$ python3 -q
>>> import numpy as np
>>> np.set_printoptions(suppress=True, linewidth=120)
>>> A = np.load("case12.npy")
>>> A
array([[ 19.77,  -0.48,   0.75,  -9.51],
       [ 19.15,  -0.55,  -0.42, -10.75],
       [ 20.02,   0.23,  -2.06,  -9.66],
       [ 20.33,  -0.82,  -0.41, -12.57],
       [ 21.56,   0.48,  -0.9 , -10.23],
       [ 20.02,  -0.62,   0.65, -10.07],
       [ 20.83,   1.  ,   0.31,  -9.83],
       [ 20.66,  -0.56,   0.44,  -8.25],
       [ 20.6 ,   0.02,  -0.23,  -8.96],
       [ 20.66,   0.2 ,  -1.44,  -9.47],
       [ 20.31,  -0.42,  -0.24, -10.  ],
       [ 21.15,   0.75,   0.98,  -9.27],
       [ 20.44,   1.53,   0.93,  -9.79],
       [ 19.57,  -0.22,  -1.55, -10.42],
       [ 17.41,  -0.59,  -0.62, -11.45],
       [ 20.4 ,  -1.05,  -0.76, -10.32],
       [ 22.41,   0.67,  -0.21, -10.57],
       [ 19.72,  -0.26,  -0.82,  -9.01],
       [ 19.68,  -0.37,   0.61,  -9.11],
       [ 20.41,  -0.43,  -1.49,  -9.93],
       [ 20.78,  -1.87,  -1.44,  -7.36],
       [ 20.75,   3.02,   2.54,  -8.99],
       [ 19.69,   0.01,  -0.68,  -9.33],
       [ 21.65,   0.15,  -0.7 ,  -8.5 ],
       [ 19.91,   2.94,  -0.17, -10.19],
       [ 21.73,   0.65,  -1.22,  -9.81]])
>>> Xs = A - A.mean(axis=1)
Traceback (most recent call last):
  File "<python-input-4>", line 1, in <module>
    Xs = A - A.mean(axis=1)
         ~~^~~~~~~~~~~~~~~~
ValueError: operands could not be broadcast together with shapes (26,4) (26,) 
>>> Xs = A - A.mean(axis=0)
>>> Uu, sig, Vt = np.linalg.svd(Xs, full_matrices=False)
>>> np.linalg.matrix_rank(Xs)
np.int64(4)
>>> round(float((sig ** 2).sum() ** 2 / (sig ** 4).sum()), 2)
3.32
>>> np.abs(Vt[0]).argmax()
np.int64(1)
>>> (np.sign(Uu[:, 0]) == np.sign(Uu[0, 0])).astype(int)
array([1, 0, 0, 0, 1, 0, 1, 1, 1, 0, 0, 1, 1, 0, 0, 0, 1, 0, 1, 0, 0, 1, 0, 1, 1, 1])
>>> np.round(np.abs(Vt[-1]), 2)
array([0.49, 0.57, 0.55, 0.36])
>>> w1 = np.array([[2, 4, -5], [5, -2, 2], [5, -3, 8], [5, -1, -3]])
>>> c = np.array([1, 3, 1])
>>> hid = np.maximum(A @ w1 + c, 0)
>>> (hid > 0).astype(int)
array([[0, 1, 0],
       [0, 1, 0],
       [0, 1, 0],
       [0, 1, 0],
       [0, 1, 0],
       [0, 1, 0],
       [1, 1, 0],
       [1, 1, 0],
       [0, 1, 0],
       [0, 1, 0],
       [0, 1, 0],
       [1, 1, 0],
       [1, 1, 0],
       [0, 1, 0],
       [0, 1, 0],
       [0, 1, 0],
       [0, 1, 0],
       [0, 1, 0],
       [0, 1, 0],
       [0, 1, 0],
       [0, 1, 0],
       [1, 1, 0],
       [0, 1, 0],
       [0, 1, 0],
       [1, 1, 0],
       [0, 1, 0]])
>>> np.linalg.matrix_rank(hid)
np.int64(2)
>>> np.round((hid > 0).mean(axis=0), 2)
array([0.23, 1.  , 0.  ])
>>> C = np.array([[4, -1], [5, 5], [1, 4]])
>>> w1 @ C
array([[ 23,  -2],
       [ 12,  -7],
       [ 13,  12],
       [ 12, -22]])
>>> E = np.load("arr.npy")
>>> E
array([[-1.,  1.,  1.,  1.],
       [ 1., -1.,  1.,  1.],
       [ 1.,  1., -1.,  1.],
       [ 1.,  1.,  1., -1.]])
>>> round(np.linalg.eigvalsh(E).min(), 2)
np.float64(-2.0)
>>> evals, evecs = np.linalg.eigvalsh(E)
Traceback (most recent call last):
  File "<python-input-23>", line 1, in <module>
    evals, evecs = np.linalg.eigvalsh(E)
    ^^^^^^^^^^^^
ValueError: too many values to unpack (expected 2)
>>> evals, evecs = np.linalg.eigh(E)
>>> np.round(evecs.T @ evecs, 2) + 0
array([[1., 0., 0., 0.],
       [0., 1., 0., 0.],
       [0., 0., 1., 0.],
       [0., 0., 0., 1.]])
>>> np.round(np.abs(evecs[:, -1]), 2)
array([0.5, 0.5, 0.5, 0.5])
>>> np.abs(evecs[:, -1]).round(6).argmax()
np.int64(0)
>>> np.round(evecs.T @ E @ evecs, 2) + 0
array([[-2.,  0.,  0.,  0.],
       [ 0., -2.,  0.,  0.],
       [ 0.,  0., -2.,  0.],
       [ 0.,  0.,  0.,  2.]])
>>> other = np.linalg.invert(E)
Traceback (most recent call last):
  File "<python-input-29>", line 1, in <module>
    other = np.linalg.invert(E)
            ^^^^^^^^^^^^^^^^
AttributeError: module 'numpy.linalg' has no attribute 'invert'
>>> other = np.linalg.inv(E)
>>> np.round(np.linalg.inv(other), 2)
array([[-1.,  1.,  1.,  1.],
       [ 1., -1.,  1.,  1.],
       [ 1.,  1., -1.,  1.],
       [ 1.,  1.,  1., -1.]])
>>> other
array([[-0.25,  0.25,  0.25,  0.25],
       [ 0.25, -0.25,  0.25,  0.25],
       [ 0.25,  0.25, -0.25,  0.25],
       [ 0.25,  0.25,  0.25, -0.25]])
>>> round(float(np.linalg.slogdet(E)[0]), 2)
-1.0
>>> evals, evecs = np.linalg.eigh(E)
>>> x0 = np.array([-1, -2, -2, 2])
>>> (np.sign(evecs[:, -1].round(6)) == np.sign(evecs[0, -1].round(6))).astype(int)
array([1, 1, 1, 1])
>>> np.round(x0 @ E @ x0 / (x0 @ x0), 2), evals[0], round(evals[-1], 2)
(np.float64(-1.31), np.float64(-2.0), np.float64(2.0))
>>> x0 @ E @ x0
np.float64(-17.0)
>>> np.abs(E).sum(axis=1).max(), np.abs(evals).max()
(np.float64(4.0), np.float64(2.0))
>>> J = np.load("x.npy")
>>> J
array([[-0.05,  1.95, -0.05],
       [ 0.15,  0.09,  0.15],
       [-0.07,  0.64, -0.07],
       [-0.03, -0.59, -0.03]])
>>> # columns 0 and 2 are equal
>>> np.linalg.matrix_rank(J, rtol=0.1)
np.int64(2)
>>> np.argsort(-np.linalg.norm(J, axis=0).round(6), kind="stable")[:3]
array([1, 0, 2])
>>> np.round(np.linalg.norm(J, 2) / np.linalg.norm(J), 2)
np.float64(0.99)
>>> Uu, sig, Vt = np.linalg.svd(J)
>>> sig.round(2) + 0
array([2.14, 0.24, 0.  ])
>>> np.argmax(sig[:-1] / (sig[1:] + 1e-6)) + 1
np.int64(2)
>>> other = Uu[:, :2] @ np.diag(sig[:2]) @ Vt[:2]
>>> round(float(np.abs(J - other).max()), 2)
0.0
>>> round(np.linalg.norm(J - other) / np.linalg.norm(J), 2)
np.float64(0.0)
>>> other.round(2)
array([[-0.05,  1.95, -0.05],
       [ 0.15,  0.09,  0.15],
       [-0.07,  0.64, -0.07],
       [-0.03, -0.59, -0.03]])
>>> round(float(np.linalg.norm(J, 2)), 2)
2.14
>>> np.round(np.linalg.norm(J, axis=0), 2)
array([0.18, 2.14, 0.18])
>>> round(np.linalg.norm(J) ** 2 / np.linalg.norm(J, 2) ** 2, 2)
np.float64(1.01)
>>> round(float(J[3] @ J[2]), 2)
-0.37
>>> round(float(np.trace(np.linalg.pinv(J) @ J)), 2)
2.0
>>> np.abs(np.diag(np.linalg.qr(J)[1])) > 1e-9
array([ True,  True, False])
>>> np.linalg.lstsq(J[:-1].T, J[-1])[2]
np.int32(2)
>>> M = np.load("out1.npy")
>>> M
array([[ 1,  1,  2,  1],
       [ 0,  2, -1,  2],
       [ 0,  0,  0, -2],
       [ 0,  0,  0,  0]])
>>> Uu, sig, Vt = np.linalg.svd(M, full_matrices=False)
>>> round(float(np.sqrt((sig ** 2).sum())), 2), round(float(np.linalg.norm(M)), 2)
(4.47, 4.47)
>>> np.allclose(Uu * sig @ Vt, M)
True
>>> np.round(np.abs(Vt[0]), 2)
array([0.12, 0.56, 0.03, 0.82])
>>> (sig > 1e-8).sum()
np.int64(3)
>>> sig.round(2)
array([3.54, 2.41, 1.28, 0.  ])
>>> np.round(np.cumsum(sig ** 2) / np.sum(sig ** 2), 2)
array([0.63, 0.92, 1.  , 1.  ])
>>> np.round(Uu.T @ Uu, 2) + 0
array([[1., 0., 0., 0.],
       [0., 1., 0., 0.],
       [0., 0., 1., 0.],
       [0., 0., 0., 1.]])
